% python3 -q
>>> import numpy as np
>>> np.set_printoptions(precision=2, suppress=True, linewidth=120, sign=" ")
>>> W2 = np.array([[3, 1, 3, 0, 0, 0, 3, 0],
...     [0, 3, 0, 0, 2, 1, 2, 1],
...     [0, 2, 3, 2, 1, 2, 2, 1],
...     [0, 3, 0, 2, 0, 2, 2, 1],
...     [0, 1, 3, 0, 1, 0, 1, 2],
...     [3, 3, 1, 2, 3, 1, 1, 2],
...     [3, 1, 1, 3, 3, 1, 3, 3],
...     [0, 1, 3, 3, 3, 3, 3, 3]])
>>> rng = np.random.default_rng(35)
>>> E = (rng.random((14, 8)) < 0.25) @ W2
>>> print(E)
[[ 3  4  4  2  4  1  2  4]
 [ 3  5  4  8  6  6  8  7]
 [ 6  7  4  4  3  3  6  3]
 [ 3  5  7  5  7  4  5  7]
 [ 3  4  7  8  7  6  8  7]
 [ 3  5  4  4  4  3  3  3]
 [ 3  9  1  4  5  4  5  4]
 [ 3  3  6  2  1  2  5  1]
 [ 0  5  3  4  1  4  4  2]
 [ 0  7  3  5  5  6  7  5]
 [ 0  0  0  0  0  0  0  0]
 [ 0  3  0  2  0  2  2  1]
 [ 0  0  0  0  0  0  0  0]
 [ 3  3  7  6  7  4  7  8]]
>>> # rows 10 and 12 are equal
>>> x = np.array([-3, -3, -2, 0, 2, -1, 0, 0])
>>> target = E @ x
>>> print(target)
[-22 -26 -44 -28 -27 -27 -32 -30 -23 -23   0 -11   0 -22]
>>> print(np.round(np.linalg.lstsq(E, target)[0], 2) + 0)
[-3. -3. -2.  0.  2. -1.  0.  0.]
>>> print(np.round(np.linalg.solve(E.T @ E, E.T @ target), 2) + 0)
[-3. -3. -2.  0.  2. -1.  0.  0.]
>>> target = target + 0.3 * rng.normal(size=14)
>>> print(target)
[-22.17 -25.59 -44.07 -27.97 -26.95 -26.87 -31.83 -29.34 -22.54 -22.87  -0.22 -10.46   0.27 -21.96]
>>> b, *_ = np.linalg.lstsq(E, target)
>>> print(np.round(np.linalg.norm(target - E @ b), 2))
0.67
>>> print([round(float(np.linalg.norm(np.linalg.solve(E.T @ E + lam * np.eye(8), E.T @ target))), 2) for lam in (0, 1, 10, 100)])
[5.23, 4.71, 4.06, 2.43]
>>> print(b.round())
[-3. -3. -2.  0.  2. -1.  0. -0.]
>>> x = np.array([-2, -6, 5, 0, -7, -8, 8, -4])
>>> h = np.maximum(E @ x, 0)
>>> print(np.maximum(E @ x, 0) - np.maximum(-E @ x, 0))
[-46 -70 -43 -70 -56 -56 -98  19 -30 -74   0 -22   0 -46]
>>> print(E.T @ h)
[  57   57  114   38   19   38   95   19]
>>> print(np.flatnonzero(h > 1e-9))
[ 7]
>>> q, R = np.linalg.qr(E)
>>> print(np.round(q.T @ q, 2) + 0)
[[ 1.  0.  0.  0.  0.  0.  0.  0.]
 [ 0.  1.  0.  0.  0.  0.  0.  0.]
 [ 0.  0.  1.  0.  0.  0.  0.  0.]
 [ 0.  0.  0.  1.  0.  0.  0.  0.]
 [ 0.  0.  0.  0.  1.  0.  0.  0.]
 [ 0.  0.  0.  0.  0.  1.  0.  0.]
 [ 0.  0.  0.  0.  0.  0.  1.  0.]
 [ 0.  0.  0.  0.  0.  0.  0.  1.]]
>>> print(np.trace(q @ q.T))
8.0
>>> print(q.shape, R.shape)
(14, 8) (8, 8)
>>> P = E @ np.linalg.solve(E.T @ E, E.T)
>>> print(np.round(np.linalg.eigvalsh(P), 2) + 0)
[ 0.  0.  0.  0.  0.  0.  1.  1.  1.  1.  1.  1.  1.  1.]
>>> data = np.load("out0.npy")
>>> print(data)
[[ 0.33  0.    0.17  0.17  0.    0.    0.17  0.17  0.  ]
 [ 0.25  0.5   0.25  0.    0.    0.    0.    0.    0.  ]
 [ 0.    0.5   0.5   0.    0.    0.    0.    0.    0.  ]
 [ 0.    0.25  0.    0.25  0.    0.25  0.    0.25  0.  ]
 [ 0.    0.    0.33  0.    0.33  0.33  0.    0.    0.  ]
 [ 0.2   0.    0.2   0.    0.2   0.2   0.2   0.    0.  ]
 [ 0.17  0.17  0.17  0.    0.17  0.    0.17  0.17  0.  ]
 [ 0.    0.2   0.    0.2   0.2   0.    0.    0.2   0.2 ]
 [ 0.5   0.    0.    0.    0.    0.    0.    0.    0.5 ]]
>>> def softmax(z):
...     e = np.exp(z - z.max(axis=-1, keepdims=True))
...     return e / e.sum(axis=-1, keepdims=True)
... 
>>> print(softmax(data[4]))
[ 0.1   0.1   0.14  0.1   0.14  0.14  0.1   0.1   0.1 ]
>>> print(softmax(data[4] + -1))
[ 0.1   0.1   0.14  0.1   0.14  0.14  0.1   0.1   0.1 ]
>>> S = data @ data.T / np.sqrt(9)
>>> print(softmax(S)[4] @ data)
[ 0.16  0.18  0.18  0.07  0.1   0.09  0.06  0.09  0.08]
>>> r0 = np.array([-4, -1, 5, -1, -8, 5, 3, -4, -6])
>>> other = data + np.outer(r0, np.eye(9)[0])
>>> print(other)
[[-3.67  0.    0.17  0.17  0.    0.    0.17  0.17  0.  ]
 [-0.75  0.5   0.25  0.    0.    0.    0.    0.    0.  ]
 [ 5.    0.5   0.5   0.    0.    0.    0.    0.    0.  ]
 [-1.    0.25  0.    0.25  0.    0.25  0.    0.25  0.  ]
 [-8.    0.    0.33  0.    0.33  0.33  0.    0.    0.  ]
 [ 5.2   0.    0.2   0.    0.2   0.2   0.2   0.    0.  ]
 [ 3.17  0.17  0.17  0.    0.17  0.    0.17  0.17  0.  ]
 [-4.    0.2   0.    0.2   0.2   0.    0.    0.2   0.2 ]
 [-5.5   0.    0.    0.    0.    0.    0.    0.    0.5 ]]
>>> print(np.round(np.linalg.det(other) / np.linalg.det(data), 2), round(1 + np.linalg.solve(data, r0)[0], 2))
-31.25 -31.25
>>> print(np.linalg.matrix_rank(np.linalg.inv(other) - np.linalg.inv(data), tol=1e-8))
1
>>> print(np.linalg.matrix_rank(other - data))
1
